$ python3 -q
>>> import numpy as np
>>> np.set_printoptions(precision=3, suppress=True, linewidth=160)
>>> def tidy(a):
...     return np.round(a, 3) + 0
... 
>>> J = np.load("mat.npy")
>>> J
array([[-0.574, -0.804,  0.772],
       [-1.051,  3.162,  2.673],
       [-2.937,  2.076, -0.241]])
>>> W = np.array([[-2, -3, 0, 1], [-1, 2, 0, 2], [2, 0, -3, 3]])
>>> c = np.array([0, -2, 0, 0])
>>> act = np.maximum(J @ W + c, 0)
>>> tidy(act)
array([[ 3.496,  0.   ,  0.   ,  0.134],
       [ 4.286,  7.477,  0.   , 13.292],
       [ 3.316, 10.963,  0.723,  0.492]])
>>> Z = np.array([[-1, 2, -2], [-2, -1, 2], [2, 2, -2], [-2, -2, 0]])
>>> W @ Z
array([[  6,  -3,  -2],
       [ -7,  -8,   6],
       [-14,  -8,   2]])
>>> tidy(act @ Z)
array([[ -3.764,   6.724,  -6.992],
       [-45.824, -25.489,   6.382],
       [-24.78 ,  -3.869,  13.848]])
>>> th = np.radians(180)
>>> Rm = np.eye(3)
>>> Rm[2, 2] = Rm[0, 0] = np.cos(th)
>>> Rm[2, 0], Rm[0, 2] = -np.sin(th), np.sin(th)
>>> tidy(Rm)
array([[-1.,  0.,  0.],
       [ 0.,  1.,  0.],
       [ 0.,  0., -1.]])
>>> other = J @ Rm.T
>>> np.abs(other - J).max(axis=0)
array([5.874, 0.   , 5.346])
>>> print(tidy(np.linalg.det(Rm)), np.trace(Rm))
1.0 -1.0
>>> np.allclose(np.linalg.norm(J, axis=1), np.linalg.norm(other, axis=1))
True
>>> tidy(other)
array([[ 0.574, -0.804, -0.772],
       [ 1.051,  3.162, -2.673],
       [ 2.937,  2.076,  0.241]])
>>> tidy(np.linalg.det(other))
np.float64(15.623)
>>> np.allclose(other, other.T)
False
>>> tidy(other @ other)
array([[-2.783, -4.606,  1.52 ],
       [-3.924,  3.604, -9.908],
       [ 4.576,  4.703, -7.758]])
>>> tidy(np.trace(other))
np.float64(3.977)
>>> tidy((other + other.T) / 2)
array([[ 0.574,  0.124,  1.082],
       [ 0.124,  3.162, -0.298],
       [ 1.082, -0.298,  0.241]])
>>> tidy(np.abs(np.linalg.eigvals(other)).max())
np.float64(2.727)
>>> K = np.loadtxt("a.csv", delimiter=",")
>>> print(K)
[[0.933 1.257 0.733]
 [0.576 0.989 0.63 ]
 [1.366 0.925 1.399]]
>>> Q, Rm = np.linalg.qr(K)
>>> Q.shape, Rm.shape
((3, 3), (3, 3))
>>> np.allclose(Rm.T @ Rm, K.T @ K)
True
>>> print(tidy(abs(Rm[0, 0])), tidy(np.linalg.norm(K[:, 0])))
1.752 1.752
>>> print(tidy(K - K[0]))
[[ 0.     0.     0.   ]
 [-0.357 -0.268 -0.103]
 [ 0.433 -0.332  0.666]]
>>> tidy(np.linalg.norm(K))
np.float64(3.062)
>>> np.linalg.matrix_rank(K)
np.int64(3)
>>> tidy(K.sum(axis=0))
array([2.875, 3.171, 2.762])
>>> np.abs(K).max()
np.float64(1.399)
>>> tidy(K.mean(axis=0))
array([0.958, 1.057, 0.921])
>>> np.unravel_index(np.abs(K).argmax(), K.shape)
(np.int64(2), np.int64(2))
>>> W0 = np.load("arr.npy")
>>> W0
array([[ 0, -1,  0,  0],
       [ 0,  0,  2,  0],
       [ 0,  0,  0,  0],
       [ 0,  0,  0,  0]])
>>> # 2 groups of indices that never mix
>>> r = np.linalg.matrix_rank(W0)
>>> r
np.int64(2)
>>> N = np.linalg.svd(W0)[2][r:].T
>>> np.linalg.matrix_rank(W0.T @ W0), np.linalg.matrix_rank(W0 @ W0.T)
(np.int64(2), np.int64(2))
>>> N @ N.T
array([[1., 0., 0., 0.],
       [0., 0., 0., 0.],
       [0., 0., 0., 0.],
       [0., 0., 0., 1.]])
>>> np.allclose(W0 @ N, 0)
True
>>> [int(np.linalg.matrix_rank(np.delete(W0, i, axis=0))) for i in range(4)]
[1, 1, 2, 2]
>>> tidy(np.linalg.norm(W0, axis=0))
array([0., 1., 2., 0.])
>>> W0[:, 0] @ W0[:, 3]
np.int64(0)
>>> W0.T @ W0
array([[0, 0, 0, 0],
       [0, 1, 0, 0],
       [0, 0, 4, 0],
       [0, 0, 0, 0]])
